% python3 -q
>>> import numpy as np
>>> np.set_printoptions(suppress=True, linewidth=160)
>>> F = np.load("arr.npy")
>>> F
array([[ 1.  ,  1.9 ,  0.2 ,  1.1 , -0.7 , -0.2 ],
       [ 1.1 , -1.2 , -2.3 , -0.2 , -0.1 ,  0.2 ],
       [-1.2 , -0.9 ,  0.1 , -0.2 , -0.7 ,  1.3 ],
       [ 0.94,  1.91,  0.19,  0.8 , -0.77, -0.2 ]])
>>> T = np.stack([F, 2 * F, F[::-1]])
>>> np.linalg.matrix_rank(T)
array([4, 4, 4])
>>> T.shape
(3, 4, 6)
>>> Y = np.array([[4, -2], [-4, 5], [-2, 1], [5, 0], [-4, 2], [3, -1]])
>>> np.round(np.einsum("ij->j", F), 2)
array([ 1.84,  1.71, -1.81,  1.5 , -2.27,  1.1 ])
>>> np.round(np.einsum("ik,kj->ij", F, Y), 2)
array([[  3.7 ,   6.5 ],
       [ 13.8 , -10.9 ],
       [  4.3 ,  -4.7 ],
       [  2.22,   6.52]])
>>> np.linalg.matrix_rank(F @ Y)
np.int64(2)
>>> np.round(np.einsum("ij,ij->i", F, F), 2)
array([6.39, 8.03, 4.48, 5.84])
>>> np.vstack([F, Y.T]).shape
(6, 6)
>>> np.round(Y.T @ F.T, 2)
array([[  3.7 ,  13.8 ,   4.3 ,   2.22],
       [  6.5 , -10.9 ,  -4.7 ,   6.52]])
>>> round(np.linalg.norm(F) ** 2 / np.linalg.norm(F, 2) ** 2, 2)
np.float64(1.68)
>>> round(np.linalg.norm(F, 2), 2)
np.float64(3.83)
>>> round(float(F[2] @ F[0]), 2)
-2.88
>>> round(np.linalg.norm(F[2], 1), 2), round(float(np.linalg.norm(F[2], np.inf)), 2)
(np.float64(4.4), 1.3)
>>> np.round(np.linalg.norm(F, axis=1), 2)
array([2.53, 2.83, 2.12, 2.42])
>>> def softmax(z):
...     e = np.exp(z - z.max(axis=-1, keepdims=True))
...     return e / e.sum(axis=-1, keepdims=True)
... 
>>> np.round(softmax(F[1] + 3), 2)
array([0.47, 0.05, 0.02, 0.13, 0.14, 0.19])
>>> np.round(softmax(F).sum(axis=1), 2)
array([1., 1., 1., 1.])
>>> np.round(softmax(F[1]), 2)
array([0.47, 0.05, 0.02, 0.13, 0.14, 0.19])
>>> scores = F @ F.T / np.sqrt(6)
>>> softmax(scores).round(6).argmax(axis=1)
array([0, 1, 2, 0])
>>> np.round(softmax(scores + np.triu(np.full(scores.shape, -np.inf), 1)), 2)
array([[1.  , 0.  , 0.  , 0.  ],
       [0.02, 0.98, 0.  , 0.  ],
       [0.04, 0.13, 0.83, 0.  ],
       [0.51, 0.02, 0.01, 0.46]])
>>> x = np.array([0, 0, 1, -2, 2, 0])
>>> np.sign((F @ x).round(6))
array([-1., -1., -1., -1.])
>>> np.round(np.einsum("ij,j->i", F, x), 2)
array([-3.4 , -2.1 , -0.9 , -2.95])
>>> F * x
array([[ 0.  ,  0.  ,  0.2 , -2.2 , -1.4 , -0.  ],
       [ 0.  , -0.  , -2.3 ,  0.4 , -0.2 ,  0.  ],
       [-0.  , -0.  ,  0.1 ,  0.4 , -1.4 ,  0.  ],
       [ 0.  ,  0.  ,  0.19, -1.6 , -1.54, -0.  ]])
>>> (F @ x).argmax()
np.int64(2)
>>> M = np.load("layer6.npy")
>>> M
array([[ 0, -1,  2, -1, -2, -1],
       [-2, -3,  2, -1,  3,  3],
       [ 3,  2,  1, -2,  3,  1],
       [ 0,  3,  0,  3,  1,  0],
       [ 3,  3,  0, -3,  0,  2],
       [-1, -3,  1, -2,  3, -1],
       [-3,  0,  0, -1,  0,  0],
       [-3,  2,  0,  0, -1, -3],
       [ 2, -2, -1,  0, -3, -1]])
>>> Y = np.c_[M[:, :1] @ np.array([[0]]), np.array([-2, -2, -2, -3, -2, 2, 2, -2, -2])]
>>> Y
array([[ 0, -2],
       [ 0, -2],
       [ 0, -2],
       [ 0, -3],
       [ 0, -2],
       [ 0,  2],
       [ 0,  2],
       [ 0, -2],
       [ 0, -2]])
>>> np.round(np.linalg.norm(np.linalg.qr(M)[0].T @ Y, axis=0) ** 2 / ((Y ** 2).sum(axis=0) + 1e-12), 2)
array([0.  , 0.55])
>>> np.linalg.matrix_rank(np.c_[M, Y])
np.int64(7)
>>> np.round(np.linalg.norm(Y - M @ np.linalg.lstsq(M, Y)[0], axis=0), 2)
array([0.  , 4.31])
>>> np.linalg.matrix_rank(Y)
np.int64(1)
>>> rng = np.random.default_rng(533)
>>> idx = rng.permutation(6)
>>> Y = M[:, idx] * rng.choice([-1, 1], 6)
>>> Y
array([[ 2,  1,  1, -2,  0,  1],
       [-3, -3,  1, -2,  2,  3],
       [-3, -1,  2, -1, -3, -2],
       [-1,  0, -3,  0,  0, -3],
       [ 0, -2,  3,  0, -3, -3],
       [-3,  1,  2, -1,  1,  3],
       [ 0,  0,  1,  0,  3,  0],
       [ 1,  3,  0,  0,  3, -2],
       [ 3,  1,  0,  1, -2,  2]])
>>> Uu, _, Vt = np.linalg.svd(M.T @ Y)
>>> np.round(np.linalg.lstsq(M, Y)[0], 2) + 0
array([[ 0.,  0.,  0.,  0., -1.,  0.],
       [ 0.,  0.,  0.,  0.,  0., -1.],
       [ 0.,  0.,  0., -1.,  0.,  0.],
       [ 0.,  0., -1.,  0.,  0.,  0.],
       [-1.,  0.,  0.,  0.,  0.,  0.],
       [ 0., -1.,  0.,  0.,  0.,  0.]])
>>> np.round(Uu @ Vt, 2) + 0
array([[ 0.,  0.,  0.,  0., -1.,  0.],
       [ 0.,  0.,  0.,  0.,  0., -1.],
       [ 0.,  0.,  0., -1.,  0.,  0.],
       [ 0.,  0., -1.,  0.,  0.,  0.],
       [-1.,  0.,  0.,  0.,  0.,  0.],
       [ 0., -1.,  0.,  0.,  0.,  0.]])
>>> x = np.array([3, 0, 1, 3, 3, 3])
>>> M @ np.eye(6)[3]
array([-1., -1., -2.,  3., -3., -2., -1.,  0.,  0.])
>>> np.einsum("ij,j->i", M, x)
array([-10,  11,  16,  12,   6,  -2, -12, -21,  -7])
>>> np.sign((M @ x).round(6))
array([-1,  1,  1,  1,  1, -1, -1, -1, -1])
>>> x = np.array([2, 1, -2, 2, 3, -3])
>>> target = M @ x
>>> try:
...     np.linalg.solve(M, target)
... except np.linalg.LinAlgError as e:
...     print(repr(e))
... 
LinAlgError('Last 2 dimensions of the array must be square')
>>> np.round(np.linalg.solve(M.T @ M, M.T @ target), 2)
array([ 2.,  1., -2.,  2.,  3., -3.])
>>> target = target + 0.3 * rng.normal(size=9)
>>> target.round(2)
array([-10.31, -13.12,   8.18,  11.99,  -3.29,   0.89,  -7.97,   2.14,  -1.82])
>>> beta, *_ = np.linalg.lstsq(M, target)
>>> [round(float(np.linalg.norm(np.linalg.solve(M.T @ M + lam * np.eye(6), M.T @ target))), 2) for lam in (0, 1, 10, 100)]
[5.66, 5.23, 3.31, 0.95]
>>> beta.round()
array([ 2.,  1., -2.,  2.,  3., -3.])
>>> feats = np.loadtxt("case0.csv", delimiter=",")
>>> feats
array([[ 5.02, -5.46,  6.25, -0.09,  0.11, -3.12],
       [ 7.44, -4.68,  4.75, -0.98,  1.35, -3.69],
       [ 5.61, -5.35,  5.92, -0.43, -0.35, -2.67],
       [ 6.44, -5.14,  5.82, -0.46,  0.5 , -4.46],
       [ 6.88, -6.11,  6.3 , -0.36,  0.32, -3.68],
       [ 6.06, -4.97,  6.63, -2.34,  0.52, -2.2 ],
       [ 5.09, -5.73,  6.01, -0.05,  1.93, -2.08],
       [ 5.84, -4.15,  4.92,  0.15, -1.18, -3.28],
       [ 7.07, -8.62,  4.42, -0.88, -0.01, -2.89],
       [ 6.31, -5.42,  6.92, -0.81, -1.47, -4.08],
       [ 6.32, -6.32,  7.06, -0.32,  0.37, -2.06],
       [ 6.1 , -4.88,  5.06,  0.04, -0.71, -3.89],
       [ 4.83, -5.89,  4.7 ,  1.63, -0.03, -2.25],
       [ 7.41, -4.88,  5.44, -1.51,  0.97, -2.25],
       [ 6.59, -6.14,  7.49,  1.19, -1.01, -1.59],
       [ 6.56, -7.87,  3.7 ,  0.67, -0.74, -2.93],
       [ 4.94, -6.  ,  5.13, -0.43, -0.19, -3.7 ]])
>>> idx = rng.permutation(6)
>>> Y = feats[:, idx] * rng.choice([-1, 1], 6)
>>> Y
array([[ 5.46,  3.12, -0.11, -5.02,  0.09,  6.25],
       [ 4.68,  3.69, -1.35, -7.44,  0.98,  4.75],
       [ 5.35,  2.67,  0.35, -5.61,  0.43,  5.92],
       [ 5.14,  4.46, -0.5 , -6.44,  0.46,  5.82],
       [ 6.11,  3.68, -0.32, -6.88,  0.36,  6.3 ],
       [ 4.97,  2.2 , -0.52, -6.06,  2.34,  6.63],
       [ 5.73,  2.08, -1.93, -5.09,  0.05,  6.01],
       [ 4.15,  3.28,  1.18, -5.84, -0.15,  4.92],
       [ 8.62,  2.89,  0.01, -7.07,  0.88,  4.42],
       [ 5.42,  4.08,  1.47, -6.31,  0.81,  6.92],
       [ 6.32,  2.06, -0.37, -6.32,  0.32,  7.06],
       [ 4.88,  3.89,  0.71, -6.1 , -0.04,  5.06],
       [ 5.89,  2.25,  0.03, -4.83, -1.63,  4.7 ],
       [ 4.88,  2.25, -0.97, -7.41,  1.51,  5.44],
       [ 6.14,  1.59,  1.01, -6.59, -1.19,  7.49],
       [ 7.87,  2.93,  0.74, -6.56, -0.67,  3.7 ],
       [ 6.  ,  3.7 ,  0.19, -4.94,  0.43,  5.13]])
>>> Uu, _, Vt = np.linalg.svd(feats.T @ Y)
>>> idx
array([1, 5, 4, 0, 3, 2])
>>> np.round(Uu @ Vt, 2) + 0
array([[ 0.,  0.,  0., -1.,  0.,  0.],
       [-1.,  0.,  0.,  0.,  0.,  0.],
       [ 0.,  0.,  0.,  0.,  0.,  1.],
       [ 0.,  0.,  0.,  0., -1.,  0.],
       [ 0.,  0., -1.,  0.,  0.,  0.],
       [ 0., -1.,  0.,  0.,  0.,  0.]])
>>> np.round(np.linalg.lstsq(feats, Y)[0], 2) + 0
array([[ 0.,  0.,  0., -1.,  0.,  0.],
       [-1.,  0.,  0.,  0.,  0.,  0.],
       [ 0.,  0.,  0.,  0.,  0.,  1.],
       [ 0.,  0.,  0.,  0., -1.,  0.],
       [ 0.,  0., -1.,  0.,  0.,  0.],
       [ 0., -1.,  0.,  0.,  0.,  0.]])
